$ ipython --no-banner

In [1]: import numpy as np

In [2]: import numpy.linalg as la

In [3]: np.set_printoptions(suppress=True, linewidth=200)

In [4]: M = np.loadtxt("layer7.csv", delimiter=",")

In [5]: M.round(3)
Out[5]: 
array([[ 24.188,   7.556, -27.967],
       [ 23.517,   7.39 , -27.212],
       [ 23.442,   7.371, -27.128],
       [ 18.127,   6.001, -21.128],
       [  8.975,   3.349, -10.65 ],
       [  4.263,   1.728,  -5.127],
       [  2.643,   1.094,  -3.19 ],
       [  1.629,   0.667,  -1.962],
       [ -0.113,   0.046,   0.09 ],
       [ -0.235,   0.437,   0.016],
       [ -2.102,   3.19 ,   0.507],
       [ -2.217,   3.294,   0.57 ],
       [ -3.433,   4.272,   1.297],
       [ -3.62 ,   4.408,   1.416],
       [ -3.897,   4.603,   1.595],
       [ -4.354,   4.913,   1.898],
       [ -5.253,   5.484,   2.511],
       [ -5.622,   5.706,   2.768]])

In [6]: Xs = M - M.mean(axis=0)

In [7]: U, s, vt = la.svd(Xs, full_matrices=False)

In [8]: s.round(3) + 0
Out[8]: array([64.392,  8.723,  0.   ])

In [9]: np.abs(vt[0]).argmax()
Out[9]: np.int64(2)

In [10]: np.abs(U[:, 0]).argmax()
Out[10]: np.int64(0)

In [11]: A = np.array([[0.0, 0.0, 2.0], [0.0, 0.0, 3.0], [2.0, 3.0, 0.0]])

In [12]: A
Out[12]: 
array([[0., 0., 2.],
       [0., 0., 3.],
       [2., 3., 0.]])

In [13]: r0 = np.array([1, 0])

In [14]: np.array([np.convolve(row, r0, "same") for row in A])
Out[14]: 
array([[0., 0., 2.],
       [0., 0., 3.],
       [2., 3., 0.]])

In [15]: np.polyval(r0, A[1])
Out[15]: array([0., 0., 3.])

In [16]: np.cross(A[1, :3], A[2, :3])
Out[16]: array([-9.,  6.,  0.])

In [17]: E = np.loadtxt("out7.csv", delimiter=",")

In [18]: E
Out[18]: 
array([[ 2.,  0.,  1.],
       [ 2.,  0.,  2.],
       [ 2.,  1.,  4.],
       [ 3.,  2.,  3.],
       [ 4.,  3.,  5.],
       [ 6.,  5.,  7.],
       [ 4.,  6.,  7.],
       [ 2.,  8.,  8.],
       [ 0.,  7.,  6.],
       [-2.,  8.,  8.],
       [ 0.,  9.,  8.],
       [ 2.,  8.,  9.],
       [ 1.,  7., 10.],
       [-1.,  9.,  8.],
       [-3.,  8.,  6.],
       [-1., 10.,  6.],
       [-1., 11.,  7.],
       [-1., 12.,  9.],
       [-2., 13., 10.],
       [-4., 11.,  9.],
       [-4., 13.,  7.],
       [-5., 14.,  9.],
       [-4., 16., 11.],
       [-3., 16., 13.],
       [-3., 14., 13.],
       [-1., 13., 14.],
       [ 1., 14., 15.]])

In [19]: x = np.array([-5, 5, -5])

In [20]: y = E @ x

In [21]: beta, lr = np.zeros(3), 1 / la.norm(E, 2) ** 2

In [22]: for i in range(12):
    ...:     beta -= lr * E.T @ (E @ beta - y)
    ...:     if i % 2 == 0: print(i, round(la.norm(E @ beta - y), 3))
    ...: 
0 113.126
2 102.428
4 92.795
6 84.125
8 76.325
10 69.314

In [23]: beta.round(3)
Out[23]: array([-3.052,  1.747, -0.993])

In [24]: Xs = E - E.mean(axis=0)

In [25]: evecs = la.svd(Xs)[2][:1]

In [26]: Y = Xs - Xs @ evecs.T @ evecs

In [27]: np.round(np.cov(Xs @ evecs.T, rowvar=False), 3)
Out[27]: np.float64(36.097)

In [28]: np.round((Xs @ evecs.T).std(axis=0), 3)
Out[28]: array([5.896])

In [29]: la.norm(Y, axis=1).round(6).argmax()
Out[29]: np.int64(26)

In [30]: Q, Rm = la.qr(E)

In [31]: np.round(np.abs(np.diag(Rm)), 3)
Out[31]: array([14.56 , 47.105,  7.703])

In [32]: round(abs(Rm[0, 0]), 3), np.round(la.norm(E[:, 0]), 3)
Out[32]: (np.float64(14.56), np.float64(14.56))

In [33]: P = E @ la.solve(E.T @ E, E.T)

In [34]: np.allclose(P @ P, P)
Out[34]: True

In [35]: round(float(np.trace(P)), 3)
Out[35]: 3.0

In [36]: W0 = np.load("case9.npy")

In [37]: W0
Out[37]: 
array([[5., 1., 1., 1.],
       [1., 5., 1., 1.],
       [1., 1., 5., 1.],
       [1., 1., 1., 5.]])

In [38]: # symmetric

In [39]: x = np.array([-7, 5, -2, -7])

In [40]: y = W0 @ x

In [41]: beta, lr = np.zeros(4), 1 / la.norm(W0, 2) ** 2

In [42]: for i in range(12):
    ...:     beta -= lr * W0.T @ (W0 @ beta - y)
    ...:     if i % 2 == 0: print(i, round(la.norm(W0 @ beta - y), 3))
    ...: 
0 29.508
2 16.599
4 9.337
6 5.252
8 2.954
10 1.662

In [43]: beta.round(3)
Out[43]: array([-6.865,  4.755, -2.024, -6.865])

In [44]: x = np.array([1, -1, 2, -2])

In [45]: y = W0 @ x

In [46]: y
Out[46]: array([ 4., -4.,  8., -8.])

In [47]: np.round(la.solve(W0.T, W0[3]), 3) + 0
Out[47]: array([0., 0., 0., 1.])

In [48]: np.round(la.solve(W0, y + W0[:, 3]), 3)
Out[48]: array([ 1., -1.,  2., -1.])

In [49]: np.round(la.solve(W0, W0[:, 0]), 3) + 0
Out[49]: array([1., 0., 0., 0.])

In [50]: Q = W0.astype(float).copy()

In [51]: for j in range(4):
    ...:     Q[:, j] -= Q[:, :j] @ (Q[:, :j].T @ Q[:, j])
    ...:     Q[:, j] /= la.norm(Q[:, j])
    ...: 

In [52]: np.round(Q.T @ Q, 3) + 0
Out[52]: 
array([[1., 0., 0., 0.],
       [0., 1., 0., 0.],
       [0., 0., 1., 0.],
       [0., 0., 0., 1.]])

In [53]: Z = E[[13, 1]].astype(float)

In [54]: for _ in range(5):
    ...:     z = la.norm(E[:, None] - Z, axis=-1).argmin(axis=1)
    ...:     Z = np.array([E[z == j].mean(axis=0) for j in range(2)])
    ...: 

In [55]: z
Out[55]: array([1, 1, 1, 1, 1, 1, 1, 0, 0, 0, 0, 0, 0, 0, 0, 0, 0, 0, 0, 0, 0, 0, 0, 0, 0, 0, 0])

In [56]: Z.round(3)
Out[56]: 
array([[-1.45 , 11.05 ,  9.3  ],
       [ 3.286,  2.429,  4.143]])

In [57]: Y = Z / np.sqrt((Z ** 2).mean(axis=1, keepdims=True))

In [58]: la.matrix_rank(Y) == la.matrix_rank(Z)
Out[58]: np.True_

In [59]: np.round(la.norm(Y, axis=1), 3)
Out[59]: array([1.732, 1.732])

In [60]: np.round(Z - Z.mean(axis=1, keepdims=True), 3) + 0
Out[60]: 
array([[-7.75 ,  4.75 ,  3.   ],
       [ 0.   , -0.857,  0.857]])

In [61]: Y[1].round(3)
Out[61]: array([0.978, 0.723, 1.233])

In [62]: arr = np.loadtxt("mat.csv", delimiter=",")

In [63]: arr
Out[63]: 
array([[ 0.,  3., -3.,  0.],
       [-1., -3.,  3., -1.],
       [ 0.,  2.,  0.,  2.],
       [-1.,  3., -2., -3.]])

In [64]: arr.reshape(4, 5)
---------------------------------------------------------------------------
ValueError                                Traceback (most recent call last)
Cell In[64], line 1
----> 1 arr.reshape(4, 5)

ValueError: cannot reshape array of size 16 into shape (4,5)

In [65]: arr.reshape(-1, 2)
Out[65]: 
array([[ 0.,  3.],
       [-3.,  0.],
       [-1., -3.],
       [ 3., -1.],
       [ 0.,  2.],
       [ 0.,  2.],
       [-1.,  3.],
       [-2., -3.]])

In [66]: T = arr.reshape(4, 2, -1)

In [67]: T.shape
Out[67]: (4, 2, 2)

In [68]: np.einsum("ihd,jhd->hij", T, T).shape
Out[68]: (2, 4, 4)

In [69]: np.swapaxes(T, 1, 2)[0]
Out[69]: 
array([[ 0., -3.],
       [ 3.,  0.]])

In [70]: T[:, 0]
Out[70]: 
array([[ 0.,  3.],
       [-1., -3.],
       [ 0.,  2.],
       [-1.,  3.]])

In [71]: T.transpose(1, 0, 2)
Out[71]: 
array([[[ 0.,  3.],
        [-1., -3.],
        [ 0.,  2.],
        [-1.,  3.]],

       [[-3.,  0.],
        [ 3., -1.],
        [ 0.,  2.],
        [-2., -3.]]])

In [72]: r0, r1 = arr[1], arr[2]

In [73]: r0 @ r0
Out[73]: np.float64(20.0)

In [74]: p = (r0 @ r1) / (r0 @ r0) * r0

In [75]: p.round(3)
Out[75]: array([ 0.4,  1.2, -1.2,  0.4])

In [76]: np.outer(r0, r1)
Out[76]: 
array([[-0., -2., -0., -2.],
       [-0., -6., -0., -6.],
       [ 0.,  6.,  0.,  6.],
       [-0., -2., -0., -2.]])

In [77]: Q, Rm = la.qr(arr)

In [78]: np.allclose(Rm.T @ Rm, arr.T @ arr)
Out[78]: True

In [79]: np.round(np.abs(np.diag(Rm)), 3)
Out[79]: array([1.414, 5.568, 1.709, 1.338])

In [80]: np.round(Q.T @ Q, 3) + 0
Out[80]: 
array([[1., 0., 0., 0.],
       [0., 1., 0., 0.],
       [0., 0., 1., 0.],
       [0., 0., 0., 1.]])

In [81]: Rm.round(3)
Out[81]: 
array([[-1.414,  0.   ,  0.707, -2.828],
       [ 0.   ,  5.568, -4.311, -0.359],
       [ 0.   ,  0.   , -1.709, -2.02 ],
       [ 0.   ,  0.   ,  0.   ,  1.338]])
